In [1]: import numpy as np

In [2]: np.set_printoptions(precision=2, suppress=True, linewidth=200, sign=" ")

In [3]: rnd = lambda a: np.round(a, 2) + 0

In [4]: arr = np.load("a.npy")

In [5]: print(arr)
[[ 3  0  1  2  1  0]
 [ 2  1  0  0  1  2]
 [ 3  1  1  3  2  2]
 [ 1  3  0  2  1  0]
 [ 2  3  0  0  0  2]
 [ 2  2  3  0  0  0]
 [ 1  0  0  0  0  3]
 [ 3  3  1  3  2  1]
 [ 2  0  0  3  0  3]]

In [6]: rng = np.random.default_rng(67)

In [7]: out = arr + rng.integers(-2, 3, (9, 1)) @ rng.integers(-2, 3, (1, 6))

In [8]: print(out)
[[ 3  1  1  4  0 -2]
 [ 2  1  0  0  1  2]
 [ 3  1  1  3  2  2]
 [ 1  1  0 -2  3  4]
 [ 2  3  0  0  0  2]
 [ 2  2  3  0  0  0]
 [ 1  1  0  2 -1  1]
 [ 3  2  1  1  3  3]
 [ 2  1  0  5 -1  1]]

In [9]: print(np.linalg.matrix_rank(out - arr, tol=1e-8))
1

In [10]: x0 = np.array([2, 0, 0, 1, 0, 0])

In [11]: y = out @ x0

In [12]: print(rnd(np.linalg.solve(out.T @ out, out.T @ y)))
[ 2.  0.  0.  1.  0.  0.]

In [13]: print(rnd(np.linalg.lstsq(out, y)[0]))
[ 2.  0.  0.  1.  0.  0.]

In [14]: print(rnd(np.linalg.pinv(out) @ out))
[[ 1.  0.  0.  0.  0.  0.]
 [ 0.  1.  0.  0.  0.  0.]
 [ 0.  0.  1.  0.  0.  0.]
 [ 0.  0.  0.  1.  0.  0.]
 [ 0.  0.  0.  0.  1.  0.]
 [ 0.  0.  0.  0.  0.  1.]]

In [15]: y = y + 0.1 * rng.normal(size=9)

In [16]: print(rnd(y))
[ 9.89  4.09  8.94 -0.02  4.12  3.87  3.84  6.89  9.18]

In [17]: coef, *_ = np.linalg.lstsq(out, y)

In [18]: print(rnd(coef))
[ 2.04 -0.01 -0.07  0.99 -0.05  0.02]

In [19]: print(coef.round())
[ 2. -0. -0.  1. -0.  0.]

In [20]: print([round(float(np.linalg.norm(np.linalg.solve(out.T @ out + lam * np.eye(6), out.T @ y))), 2) for lam in (0, 1, 10, 100)])
[2.27, 1.95, 1.71, 0.96]

In [21]: x0 = np.array([5, 5, -2, 4, 0, -4])

In [22]: y = arr @ x0

In [23]: print(y)
[21  7 22 28 17 14 -7 36 10]

In [24]: print(rnd(np.linalg.pinv(arr) @ arr))
[[ 1.  0.  0.  0.  0.  0.]
 [ 0.  1.  0.  0.  0.  0.]
 [ 0.  0.  1.  0.  0.  0.]
 [ 0.  0.  0.  1.  0.  0.]
 [ 0.  0.  0.  0.  1.  0.]
 [ 0.  0.  0.  0.  0.  1.]]

In [25]: print(rnd(np.linalg.solve(arr.T @ arr, arr.T @ y)))
[ 5.  5. -2.  4.  0. -4.]

In [26]: y = y + 0.05 * rng.normal(size=9)

In [27]: print(rnd(y))
[21.    7.04 21.98 27.91 17.02 14.04 -7.01 36.03  9.96]

In [28]: coef, *_ = np.linalg.lstsq(arr, y)

In [29]: print(coef.round())
[ 5.  5. -2.  4.  0. -4.]

In [30]: print(rnd(np.linalg.norm(y - arr @ coef)))
0.08

In [31]: print(rnd(arr.T @ (y - arr @ coef)))
[ 0.  0.  0.  0.  0.  0.]

In [32]: q, vecs = np.linalg.qr(arr[:, :5])[0], np.linalg.qr(arr[:, 5:])[0]

In [33]: sig = np.linalg.svd(q.T @ vecs, compute_uv=False)

In [34]: print(rnd(np.linalg.norm(q @ q.T - vecs @ vecs.T, 2)))
1.0

In [35]: print(rnd(sig))
[ 0.85]

In [36]: data = np.load("layer13.npy")

In [37]: print(data)
[[ 2  0  0  1  0  0  0]
 [ 0  1  0  0  3  0  0]
 [ 0  0  3  2  0  0  0]
 [ 1  0  3  0  0  0  0]
 [ 0  3  0  0  3  1  0]
 [ 0  1  0  0  1  1  3]
 [ 0  2  0  0  2  2  1]]

In [38]: # splits into 2 blocks

In [39]: out = np.array([[-3, -2, 1],
    ...:     [0, 2, -3],
    ...:     [1, 2, 1],
    ...:     [-2, 1, 1],
    ...:     [2, -2, -2],
    ...:     [3, 1, 3],
    ...:     [0, 3, 3]])

In [40]: print(data @ out)
[[ -8  -3   3]
 [  6  -4  -9]
 [ -1   8   5]
 [  0   4   4]
 [  9   1 -12]
 [  5  10   7]
 [ 10   5  -1]]

In [41]: print(out.T @ data.T)
[[ -8   6  -1   0   9   5  10]
 [ -3  -4   8   4   1  10   5]
 [  3  -9   5   4 -12   7  -1]]

In [42]: print(np.einsum("ij,ij->i", data, data))
[  5  10  13  10  19  12  13]

In [43]: print(np.vstack([data, out.T]).shape)
(10, 7)

In [44]: print(np.linalg.matrix_rank(np.vstack([data, out.T])))
7

In [45]: print(rnd(np.sort(np.abs(np.linalg.eigvals(data)))))
[ 0.85  1.56  1.59  2.11  2.56  4.47  5.85]

In [46]: print((data + data.T) / 2)
[[ 2.   0.   0.   1.   0.   0.   0. ]
 [ 0.   1.   0.   0.   3.   0.5  1. ]
 [ 0.   0.   3.   2.5  0.   0.   0. ]
 [ 1.   0.   2.5  0.   0.   0.   0. ]
 [ 0.   3.   0.   0.   3.   1.   1. ]
 [ 0.   0.5  0.   0.   1.   1.   2.5]
 [ 0.   1.   0.   0.   1.   2.5  1. ]]

In [47]: print(np.allclose(data, data.T))
False

In [48]: print(rnd(np.abs(np.linalg.eigvals(data)).max()))
5.85

In [49]: print(data @ data)
[[  5   0   3   2   0   0   0]
 [  0  10   0   0  12   3   0]
 [  2   0  15   6   0   0   0]
 [  2   0   9   7   0   0   0]
 [  0  13   0   0  19   4   3]
 [  0  11   0   0  13   8   6]
 [  0  12   0   0  16   6   7]]

In [50]: print(rnd(np.linalg.det(data)))
-300.0

In [51]: print(np.trace(data))
11

In [52]: print(rnd(np.linalg.norm(data, 1)), rnd(np.linalg.norm(data, np.inf)))
9.0 7.0

In [53]: print(rnd(np.linalg.norm(data[3], 1)), rnd(np.linalg.norm(data[3], np.inf)))
4.0 3.0

In [54]: m1 = np.triu(rng.random((6, 6)) < 0.4, 1).astype(int)

In [55]: m1 = m1 + m1.T

In [56]: print(m1)
[[ 0  1  1  0  1  0]
 [ 1  0  0  1  0  0]
 [ 1  0  0  1  0  0]
 [ 0  1  1  0  1  1]
 [ 1  0  0  1  0  0]
 [ 0  0  0  1  0  0]]

In [57]: # rows 1 and 2 are equal

In [58]: r0 = np.array([1, 6])

In [59]: print(np.cross(m1[5, :3], m1[2, :3]))
[ 0  0  0]

In [60]: print(np.array([np.convolve(row, r0, "same") for row in m1]))
[[ 0  1  7  6  1  6]
 [ 1  6  0  1  6  0]
 [ 1  6  0  1  6  0]
 [ 0  1  7  6  1  7]
 [ 1  6  0  1  6  0]
 [ 0  0  0  1  6  0]]

In [61]: U, sig, VT = np.linalg.svd(m1, full_matrices=False)

In [62]: print(rnd(sig / sig[0]))
[ 1.    1.    0.26  0.26  0.    0.  ]

In [63]: print(rnd(U.T @ U))
[[ 1.  0.  0.  0.  0.  0.]
 [ 0.  1.  0.  0.  0.  0.]
 [ 0.  0.  1.  0.  0.  0.]
 [ 0.  0.  0.  1.  0.  0.]
 [ 0.  0.  0.  0.  1.  0.]
 [ 0.  0.  0.  0.  0.  1.]]

In [64]: print(rnd(sig))
[ 2.56  2.56  0.68  0.68  0.    0.  ]

In [65]: print((sig > 1e-8).sum())
4

In [66]: print(rnd(U.T @ m1 @ VT.T))
[[ 2.56  0.    0.    0.    0.    0.  ]
 [ 0.    2.56  0.    0.    0.    0.  ]
 [ 0.    0.    0.68  0.    0.    0.  ]
 [ 0.    0.    0.    0.68  0.    0.  ]
 [ 0.    0.    0.    0.    0.    0.  ]
 [ 0.    0.    0.    0.    0.    0.  ]]

In [67]: print(rnd(np.cumsum(sig ** 2) / np.sum(sig ** 2)))
[ 0.47  0.93  0.97  1.    1.    1.  ]

In [68]: print(rnd(VT @ VT.T))
[[ 1.  0.  0.  0.  0.  0.]
 [ 0.  1.  0.  0.  0.  0.]
 [ 0.  0.  1.  0.  0.  0.]
 [ 0.  0.  0.  1.  0.  0.]
 [ 0.  0.  0.  0.  1.  0.]
 [ 0.  0.  0.  0.  0.  1.]]
